% ipython --no-banner

In [1]: import numpy as np

In [2]: import numpy.linalg as la

In [3]: np.set_printoptions(precision=1, suppress=True, linewidth=120, floatmode="fixed")

In [4]: rd = lambda a: np.round(a, 1) + 0

In [5]: M = 4 * np.eye(7) + np.ones((7, 7))

In [6]: M
Out[6]: 
array([[5.0, 1.0, 1.0, 1.0, 1.0, 1.0, 1.0],
       [1.0, 5.0, 1.0, 1.0, 1.0, 1.0, 1.0],
       [1.0, 1.0, 5.0, 1.0, 1.0, 1.0, 1.0],
       [1.0, 1.0, 1.0, 5.0, 1.0, 1.0, 1.0],
       [1.0, 1.0, 1.0, 1.0, 5.0, 1.0, 1.0],
       [1.0, 1.0, 1.0, 1.0, 1.0, 5.0, 1.0],
       [1.0, 1.0, 1.0, 1.0, 1.0, 1.0, 5.0]])

In [7]: # equal to its transpose

In [8]: np.allclose(M @ M.T, M.T @ M)
Out[8]: True

In [9]: M @ np.ones(7)
Out[9]: array([11.0, 11.0, 11.0, 11.0, 11.0, 11.0, 11.0])

In [10]: np.sort(np.abs(np.fft.fft(M[0]))), rd(np.sort(la.svd(M, compute_uv=False)))
Out[10]: 
(array([ 4.0,  4.0,  4.0,  4.0,  4.0,  4.0, 11.0]),
 array([ 4.0,  4.0,  4.0,  4.0,  4.0,  4.0, 11.0]))

In [11]: X = np.load("a.npy")

In [12]: X
Out[12]: 
array([[ 2.0, -2.0,  0.0,  0.0,  0.0,  0.0],
       [-2.0, -1.0, -2.0,  0.0,  0.0,  0.0],
       [ 0.0, -2.0,  2.0, -2.0,  0.0,  0.0],
       [ 0.0,  0.0, -2.0, -1.0, -2.0,  0.0],
       [ 0.0,  0.0,  0.0, -2.0, -2.0, -2.0],
       [ 0.0,  0.0,  0.0,  0.0, -2.0, -1.0]])

In [13]: w1 = np.array([[0, 5, 3, 1, 1],
    ...:     [3, 1, 5, 5, 1],
    ...:     [2, 2, 4, 2, 5],
    ...:     [1, 1, 5, 0, 4],
    ...:     [0, 2, 5, 5, 3],
    ...:     [5, 5, 0, 3, 2]])

In [14]: c = np.array([0, 5, 1, 1, 5])

In [15]: act = np.maximum(X @ w1 + c, 0)

In [16]: act
Out[16]: 
array([[ 0.0, 13.0,  0.0,  0.0,  5.0],
       [ 0.0,  0.0,  0.0,  0.0,  0.0],
       [ 0.0,  5.0,  0.0,  0.0,  5.0],
       [ 0.0,  0.0,  0.0,  0.0,  0.0],
       [ 0.0,  0.0,  0.0,  0.0,  0.0],
       [ 0.0,  0.0,  0.0,  0.0,  0.0]])

In [17]: la.matrix_rank(act)
Out[17]: np.int64(2)

In [18]: (act > 0).astype(int)
Out[18]: 
array([[0, 1, 0, 0, 1],
       [0, 0, 0, 0, 0],
       [0, 1, 0, 0, 1],
       [0, 0, 0, 0, 0],
       [0, 0, 0, 0, 0],
       [0, 0, 0, 0, 0]])

In [19]: Z = np.array([[5, -8, -1], [6, -5, 9], [-7, -9, 3], [0, -9, -9], [8, -2, 6]])

In [20]: (act @ Z).round(6).argmax(axis=1)
Out[20]: array([2, 0, 2, 0, 0, 0])

In [21]: w1 @ Z
Out[21]: 
array([[  17,  -63,   51],
       [  -6, -121,  -18],
       [  34,  -90,   40],
       [   8,  -66,   47],
       [   1, -106,    6],
       [  71,  -96,   25]])
